In [1]: import numpy as np

In [2]: np.set_printoptions(precision=2, suppress=True, linewidth=120, floatmode="fixed")

In [3]: rd = lambda a: np.round(a, 2) + 0

In [4]: Y = np.array([[2, 2], [0, 2]])

In [5]: basis = np.array([[-2, -6, -1], [-1, 0, -6], [-1, 0, -1]])

In [6]: data = np.kron(Y, basis)

In [7]: data
Out[7]: 
array([[ -4, -12,  -2,  -4, -12,  -2],
       [ -2,   0, -12,  -2,   0, -12],
       [ -2,   0,  -2,  -2,   0,  -2],
       [  0,   0,   0,  -4, -12,  -2],
       [  0,   0,   0,  -2,   0, -12],
       [  0,   0,   0,  -2,   0,  -2]])

In [8]: W1 = np.array([[2, 0, 2, 4, 5],
   ...:     [5, 0, 4, 3, 5],
   ...:     [4, 3, 1, 1, 4],
   ...:     [3, 4, 3, 2, 5],
   ...:     [2, 2, 5, 5, 1],
   ...:     [1, 1, 5, 2, 5]])

In [9]: b = np.array([1, 0, 0, 0, 2])

In [10]: hid = np.maximum(data @ W1 + b, 0)

In [11]: np.linalg.matrix_rank(hid)
Out[11]: np.int64(0)

In [12]: basis = np.array([[-2, -3], [0, 2], [-1, 2], [0, -2], [-3, 2]])

In [13]: (hid @ basis).round(6).argmax(axis=1)
Out[13]: array([0, 0, 0, 0, 0, 0])

In [14]: x = np.array([0, -2, 2, -1, 0, 1])

In [15]: a = np.maximum(data @ x, 0)

In [16]: data * (a > 1e-9)[:, None]
Out[16]: 
array([[ -4, -12,  -2,  -4, -12,  -2],
       [  0,   0,   0,   0,   0,   0],
       [  0,   0,   0,   0,   0,   0],
       [  0,   0,   0,  -4, -12,  -2],
       [  0,   0,   0,   0,   0,   0],
       [  0,   0,   0,   0,   0,   0]])

In [17]: np.flatnonzero(a > 1e-9)
Out[17]: array([0, 3])

In [18]: np.maximum(data @ (3 * x), 0)
Out[18]: array([66,  0,  0,  6,  0,  0])

In [19]: Uu, s, VT = np.linalg.svd(data, full_matrices=False)

In [20]: rd(s / s[0])
Out[20]: array([1.00, 0.80, 0.38, 0.31, 0.11, 0.04])

In [21]: rd(Uu.T @ Uu)
Out[21]: 
array([[1.00, 0.00, 0.00, 0.00, 0.00, 0.00],
       [0.00, 1.00, 0.00, 0.00, 0.00, 0.00],
       [0.00, 0.00, 1.00, 0.00, 0.00, 0.00],
       [0.00, 0.00, 0.00, 1.00, 0.00, 0.00],
       [0.00, 0.00, 0.00, 0.00, 1.00, 0.00],
       [0.00, 0.00, 0.00, 0.00, 0.00, 1.00]])

In [22]: rd(np.sqrt((s ** 2).sum())), rd(np.linalg.norm(data))
Out[22]: (np.float64(30.98), np.float64(30.98))

In [23]: np.abs(Uu[:, 0]).round(6).argmax()
Out[23]: np.int64(0)

In [24]: rd(s)
Out[24]: array([22.47, 18.07,  8.58,  6.90,  2.50,  0.96])

In [25]: J = np.loadtxt("layer1.csv", delimiter=",")

In [26]: J
Out[26]: 
array([[ 1.00, -2.00,  1.00, -2.00],
       [-2.00,  0.00, -2.00,  0.00],
       [ 1.00, -2.00,  1.00, -2.00],
       [-2.00,  0.00, -2.00,  0.00]])

In [27]: np.all(np.linalg.eigvalsh(J) > 0)
Out[27]: np.False_

In [28]: rd(np.linalg.eigvalsh(J).min())
Out[28]: np.float64(-3.12)

In [29]: vals, evecs = np.linalg.eigh(J)

In [30]: rd(evecs @ np.diag(vals) @ evecs.T)
Out[30]: 
array([[ 1.00, -2.00,  1.00, -2.00],
       [-2.00,  0.00, -2.00,  0.00],
       [ 1.00, -2.00,  1.00, -2.00],
       [-2.00,  0.00, -2.00,  0.00]])

In [31]: rd(np.linalg.svd(J, compute_uv=False))
Out[31]: array([5.12, 3.12, 0.00, 0.00])

In [32]: rd(evecs.T @ J @ evecs)
Out[32]: 
array([[-3.12,  0.00,  0.00,  0.00],
       [ 0.00,  0.00,  0.00,  0.00],
       [ 0.00,  0.00,  0.00,  0.00],
       [ 0.00,  0.00,  0.00,  5.12]])

In [33]: rng = np.random.default_rng(4508)

In [34]: arr = np.eye(14, dtype=int)[rng.permutation(14)] * np.array([-1, 4, 2, -5, 4, 5, 1, 8, -8, -1, 4, -6, -8, -4])

In [35]: arr
Out[35]: 
array([[ 0,  0,  0,  0,  0,  0,  0,  8,  0,  0,  0,  0,  0,  0],
       [ 0,  0,  0,  0,  0,  0,  0,  0, -8,  0,  0,  0,  0,  0],
       [ 0,  4,  0,  0,  0,  0,  0,  0,  0,  0,  0,  0,  0,  0],
       [ 0,  0,  0,  0,  0,  0,  0,  0,  0,  0,  0,  0, -8,  0],
       [ 0,  0,  0, -5,  0,  0,  0,  0,  0,  0,  0,  0,  0,  0],
       [ 0,  0,  0,  0,  0,  0,  0,  0,  0,  0,  4,  0,  0,  0],
       [ 0,  0,  0,  0,  0,  0,  0,  0,  0, -1,  0,  0,  0,  0],
       [ 0,  0,  0,  0,  0,  5,  0,  0,  0,  0,  0,  0,  0,  0],
       [-1,  0,  0,  0,  0,  0,  0,  0,  0,  0,  0,  0,  0,  0],
       [ 0,  0,  0,  0,  0,  0,  1,  0,  0,  0,  0,  0,  0,  0],
       [ 0,  0,  0,  0,  0,  0,  0,  0,  0,  0,  0,  0,  0, -4],
       [ 0,  0,  0,  0,  0,  0,  0,  0,  0,  0,  0, -6,  0,  0],
       [ 0,  0,  2,  0,  0,  0,  0,  0,  0,  0,  0,  0,  0,  0],
       [ 0,  0,  0,  0,  4,  0,  0,  0,  0,  0,  0,  0,  0,  0]])

In [36]: # 3 blocks once reordered

In [37]: rd(np.linalg.norm(arr, axis=0))
Out[37]: array([1.00, 4.00, 2.00, 5.00, 4.00, 5.00, 1.00, 8.00, 8.00, 1.00, 4.00, 6.00, 8.00, 4.00])

In [38]: arr[:, 0] @ arr[:, 4]
Out[38]: np.int64(0)

In [39]: mat = np.load("block19.npy")

In [40]: mat
Out[40]: 
array([[0, 0, 0, 0, 0],
       [0, 0, 0, 0, 1],
       [0, 0, 0, 0, 0],
       [0, 0, 0, 0, 0],
       [0, 1, 0, 0, 0]])

In [41]: # 4 blocks once reordered

In [42]: mat @ mat
Out[42]: 
array([[0, 0, 0, 0, 0],
       [0, 1, 0, 0, 0],
       [0, 0, 0, 0, 0],
       [0, 0, 0, 0, 0],
       [0, 0, 0, 0, 1]])

In [43]: mat.sum(axis=0)
Out[43]: array([0, 1, 0, 0, 1])

In [44]: L = np.diag(mat.sum(axis=1)) - mat

In [45]: (np.linalg.eigvalsh(L) < 1e-8).sum()
Out[45]: np.int64(4)

In [46]: L @ np.ones(5)
Out[46]: array([0.00, 0.00, 0.00, 0.00, 0.00])

In [47]: rd(np.linalg.eigvalsh(L))
Out[47]: array([0.00, 0.00, 0.00, 0.00, 2.00])

In [48]: L
Out[48]: 
array([[ 0,  0,  0,  0,  0],
       [ 0,  1,  0,  0, -1],
       [ 0,  0,  0,  0,  0],
       [ 0,  0,  0,  0,  0],
       [ 0, -1,  0,  0,  1]])

In [49]: np.abs(np.diag(np.linalg.qr(mat)[1])) > 1e-9
Out[49]: array([False,  True, False, False,  True])

In [50]: M = np.loadtxt("w.csv", delimiter=",")

In [51]: M
Out[51]: 
array([[ 0.08,  1.41, -0.68, -0.01, -0.22,  0.05, -0.26,  0.25, -1.02, -0.11,  0.08,  0.59,  0.13],
       [-0.25,  0.01,  0.15, -0.64,  0.18, -0.58,  0.16,  0.13,  0.00,  0.27,  0.62,  0.69, -0.90],
       [-0.75,  0.18,  0.70, -0.47,  0.16,  0.67,  0.39,  0.30,  0.66, -0.87, -0.28,  0.38,  0.68],
       [-0.10,  0.19,  0.49,  0.46, -0.37, -0.99, -0.28,  0.36,  0.29, -0.55, -0.76, -0.18, -0.96],
       [ 0.66,  0.11, -0.40, -0.56,  0.41,  0.68, -0.69,  0.55, -0.39, -0.81, -0.19, -0.51,  0.78],
       [-0.23,  0.57,  0.71,  0.00,  0.67,  0.23,  0.02, -0.10,  0.23,  0.73, -0.21, -0.38, -0.58],
       [ 0.29, -0.71, -1.15, -0.28, -0.26,  0.73, -0.38, -0.39,  0.08,  0.36, -0.12,  0.47, -0.42],
       [-0.12,  0.40, -0.73, -0.05, -0.50, -0.48,  0.09, -0.07,  1.02, -0.03,  0.16, -0.76,  0.27],
       [ 0.58,  0.39,  0.64,  0.23, -0.02,  0.05, -1.14,  0.55,  0.43, -0.30,  0.41,  0.55, -0.21],
       [ 0.10,  0.19, -0.81,  0.74,  1.23,  0.80,  0.38,  0.78, -0.56,  0.10,  0.62, -0.18, -0.03],
       [-0.02, -0.06, -0.04, -0.06,  0.12,  0.77, -0.40, -0.61,  0.21, -1.82,  0.47, -0.37, -0.41],
       [-0.45, -0.41, -0.65,  0.21,  0.03, -0.50, -0.93, -0.58, -0.20, -0.35, -0.05, -0.03,  0.80]])

In [52]: r0, r1 = M[8], M[0]

In [53]: rd(r0 @ r1)
Out[53]: np.float64(0.52)

In [54]: rd(r0 @ r0)
Out[54]: np.float64(3.35)

In [55]: p = (r0 @ r1) / (r0 @ r0) * r0

In [56]: rd(p)
Out[56]: array([ 0.09,  0.06,  0.10,  0.04,  0.00,  0.01, -0.18,  0.09,  0.07, -0.05,  0.06,  0.09, -0.03])

In [57]: rd(np.linalg.norm(r0 + r1) ** 2 + np.linalg.norm(r0 - r1) ** 2)
Out[57]: np.float64(14.82)

In [58]: rd((r1 - p) @ r0)
Out[58]: np.float64(0.0)

In [59]: np.unravel_index(np.abs(M).argmax(), M.shape)
Out[59]: (np.int64(10), np.int64(9))

In [60]: rd(np.linalg.norm(M))
Out[60]: np.float64(6.6)

In [61]: M.shape
Out[61]: (12, 13)

In [62]: np.linalg.matrix_rank(M)
Out[62]: np.int64(12)

In [63]: np.count_nonzero(M)
Out[63]: np.int64(154)

In [64]: rd(np.linalg.norm(M, 2))
Out[64]: np.float64(3.0)

In [65]: rd(np.linalg.norm(M[8] - M[1]))
Out[65]: np.float64(2.28)

In [66]: rd(np.linalg.norm(M) ** 2 / np.linalg.norm(M, 2) ** 2)
Out[66]: np.float64(4.84)

In [67]: rd(M[8] @ M[1])
Out[67]: np.float64(0.41)

In [68]: rd(np.linalg.norm(M, axis=0))
Out[68]: array([1.33, 1.85, 2.29, 1.37, 1.65, 2.13, 1.85, 1.55, 1.84, 2.45, 1.39, 1.64, 2.06])

In [69]: r0 = np.array([-2, 2])

In [70]: rd(np.convolve(M[1], r0))
Out[70]: array([ 0.50, -0.52, -0.28,  1.58, -1.64,  1.52, -1.48,  0.06,  0.26, -0.54, -0.70, -0.14,  3.18, -1.80])

In [71]: rd(np.polyval(r0, M[1]))
Out[71]: array([2.50, 1.98, 1.70, 3.28, 1.64, 3.16, 1.68, 1.74, 2.00, 1.46, 0.76, 0.62, 3.80])

In [72]: rd(np.cross(M[1, :3], M[8, :3]))
Out[72]: array([-0.05,  0.25, -0.10])

In [73]: rd(np.correlate(M[1], M[8], "full"))
Out[73]: 
array([ 0.05, -0.14, -0.13,  0.30, -0.44, -0.22,  0.27, -0.45, -0.13,  0.48, -0.67,  1.08,  0.41, -0.71, -0.34, -0.04,
       -0.69, -1.45,  1.25,  0.33,  0.68,  0.63,  0.05,  0.05, -0.52])

In [74]: x = np.array([-2, 4, -5, 5, 3, 5, 4, 2, -1, 9, 1, -5, -2])

In [75]: rd((M * x).sum(axis=1))
Out[75]: array([  4.78,  -3.47,  -9.67,  -8.83,  -4.81,  11.42,   3.03,   3.69,  -9.97,  22.12, -12.36,  -8.18])

In [76]: rd(M @ x)
Out[76]: array([  4.78,  -3.47,  -9.67,  -8.83,  -4.81,  11.42,   3.03,   3.69,  -9.97,  22.12, -12.36,  -8.18])

In [77]: rd(np.einsum("ij,j->i", M, x))
Out[77]: array([  4.78,  -3.47,  -9.67,  -8.83,  -4.81,  11.42,   3.03,   3.69,  -9.97,  22.12, -12.36,  -8.18])

In [78]: rd(M @ np.ones(13))
Out[78]: array([ 0.29, -0.16,  1.75, -2.40, -0.36,  1.66, -1.78, -0.80,  2.16,  3.36, -2.22, -3.11])

In [79]: M @ np.eye(13)[4]
Out[79]: array([-0.22,  0.18,  0.16, -0.37,  0.41,  0.67, -0.26, -0.50, -0.02,  1.23,  0.12,  0.03])

In [80]: np.sign((M @ x).round(6))
Out[80]: array([ 1.00, -1.00, -1.00, -1.00, -1.00,  1.00,  1.00,  1.00, -1.00,  1.00, -1.00, -1.00])

In [81]: rd(M @ (2 * x))
Out[81]: array([  9.56,  -6.94, -19.34, -17.66,  -9.62,  22.84,   6.06,   7.38, -19.94,  44.24, -24.72, -16.36])

In [82]: K = np.load("dump.npy")

In [83]: rd(K)
Out[83]: 
array([[ 0.74,  0.10,  0.16, -0.08, -0.09, -0.14, -0.33,  0.10],
       [ 0.10,  0.95, -0.10, -0.05,  0.02,  0.05,  0.13, -0.06],
       [ 0.16, -0.10,  0.72, -0.31, -0.01,  0.05,  0.21, -0.13],
       [-0.08, -0.05, -0.31,  0.21, -0.15, -0.13, -0.09, -0.09],
       [-0.09,  0.02, -0.01, -0.15,  0.95, -0.06, -0.11,  0.01],
       [-0.14,  0.05,  0.05, -0.13, -0.06,  0.91, -0.18,  0.04],
       [-0.33,  0.13,  0.21, -0.09, -0.11, -0.18,  0.58,  0.14],
       [ 0.10, -0.06, -0.13, -0.09,  0.01,  0.04,  0.14,  0.94]])

In [84]: vals, evecs = np.linalg.eigh(K)

In [85]: x = np.array([0, 2, 2, 0, 0, 0, -2, -1])

In [86]: rd(x @ K @ x)
Out[86]: np.float64(7.6)

In [87]: rd(evecs * np.abs(vals) @ evecs.T)
Out[87]: 
array([[ 0.74,  0.10,  0.16, -0.08, -0.09, -0.14, -0.33,  0.10],
       [ 0.10,  0.95, -0.10, -0.05,  0.02,  0.05,  0.13, -0.06],
       [ 0.16, -0.10,  0.72, -0.31, -0.01,  0.05,  0.21, -0.13],
       [-0.08, -0.05, -0.31,  0.21, -0.15, -0.13, -0.09, -0.09],
       [-0.09,  0.02, -0.01, -0.15,  0.95, -0.06, -0.11,  0.01],
       [-0.14,  0.05,  0.05, -0.13, -0.06,  0.91, -0.18,  0.04],
       [-0.33,  0.13,  0.21, -0.09, -0.11, -0.18,  0.58,  0.14],
       [ 0.10, -0.06, -0.13, -0.09,  0.01,  0.04,  0.14,  0.94]])

In [88]: rd(np.abs(K).sum(axis=1).max()), rd(np.abs(vals).max())
Out[88]: (np.float64(1.77), np.float64(1.0))

In [89]: np.abs(np.diag(np.linalg.qr(K)[1])) > 1e-9
Out[89]: array([ True,  True,  True,  True,  True,  True, False, False])

In [90]: np.allclose(K[:-1].T @ np.linalg.lstsq(K[:-1].T, K[-1])[0], K[-1])
Out[90]: True

In [91]: E = np.loadtxt("sample18.csv", delimiter=",")

In [92]: E
Out[92]: 
array([[ -5.10,   5.42,  -2.29,   4.29, -18.19,  -8.37,  -8.15, -11.33],
       [ 10.57,  -3.85,  19.77,   2.32,  -2.21,  -2.57,  -8.47,  -0.15],
       [  4.43,  -4.55,   1.46,  10.14,  -6.70,  -1.26,   8.14,  -5.67],
       [ -9.62,  10.85, -18.38, -17.64,  -5.30,  -4.29,  -0.80,  -5.86],
       [ 10.73,  -1.12,   4.17,  15.76,  -1.69,   0.51, -10.84,   2.41],
       [ -8.56,  -3.41,  -3.72,  -0.44,   6.51,  -7.08,   8.53,  -2.51],
       [ -4.95,  -3.48,  -3.54,   4.15,  -3.87,   6.84,  -4.57,  -5.88],
       [ -8.31,   5.30,   3.92,   6.31,  -9.12, -15.77,   3.81,   6.30],
       [ -7.79,  12.97, -10.14,   1.97,   8.51,   6.51,   0.24,  -3.95],
       [  2.51,   8.00,   8.87,   8.59, -12.68,   1.25,  -4.05,   7.92],
       [ 16.65,  -0.45,   3.05,   4.70,   0.63,   3.11,  -9.89,  -2.30],
       [-12.06,  -1.19,   6.90,   9.25,  -0.77,   7.13,  11.58,   6.89],
       [ 14.04,  -3.97,   8.83,   0.41,   1.68,  -0.61,   9.59,  -4.00]])

In [93]: P = E @ np.linalg.solve(E.T @ E, E.T)

In [94]: rd(np.linalg.eigvalsh(P))
Out[94]: array([0.00, 0.00, 0.00, 0.00, 0.00, 1.00, 1.00, 1.00, 1.00, 1.00, 1.00, 1.00, 1.00])

In [95]: np.allclose(P @ P, P)
Out[95]: True

In [96]: Y = np.c_[E[:, :4] @ np.array([[-7, 5, -4, -9], [0, -8, -2, -7], [1, -5, -7, -7], [8, -6, 4, 4]]), np.array([4, 9, 3, 0, 1, 6, 4, 0, 5, 4, 8, 7, 1])]

In [97]: rd(Y)
Out[97]: 
array([[  67.73,  -83.15,   42.75,   41.15,    4.00],
       [ -35.66,  -29.12, -163.69, -197.29,    9.00],
       [  51.57,   -9.59,   21.72,   22.32,    3.00],
       [ -92.16,   62.84,   74.88,   68.73,    0.00],
       [  55.14,  -52.80,   -6.83,  -54.88,    1.00],
       [  52.68,    5.72,   65.34,  125.19,    6.00],
       [  64.31,   -4.11,   68.14,  110.29,    4.00],
       [ 112.57, -141.41,   20.44,   35.49,    0.00],
       [  60.15, -103.83,   84.08,   58.18,    5.00],
       [  60.02, -147.34,  -53.77, -106.32,    4.00],
       [ -75.90,   43.40,  -68.25, -149.25,    8.00],
       [ 165.32, -140.78,   39.32,  105.57,    7.00],
       [ -86.17,   55.35, -108.39, -158.74,    1.00]])

In [98]: rd(np.linalg.lstsq(E, Y[:, 0])[0])
Out[98]: array([-7.00,  0.00,  1.00,  8.00,  0.00,  0.00,  0.00,  0.00])

In [99]: np.linalg.matrix_rank(Y)
Out[99]: np.int64(5)

In [100]: rd(np.linalg.norm(Y - E @ np.linalg.lstsq(E, Y)[0], axis=0))
Out[100]: array([ 0.00,  0.00,  0.00,  0.00, 11.71])
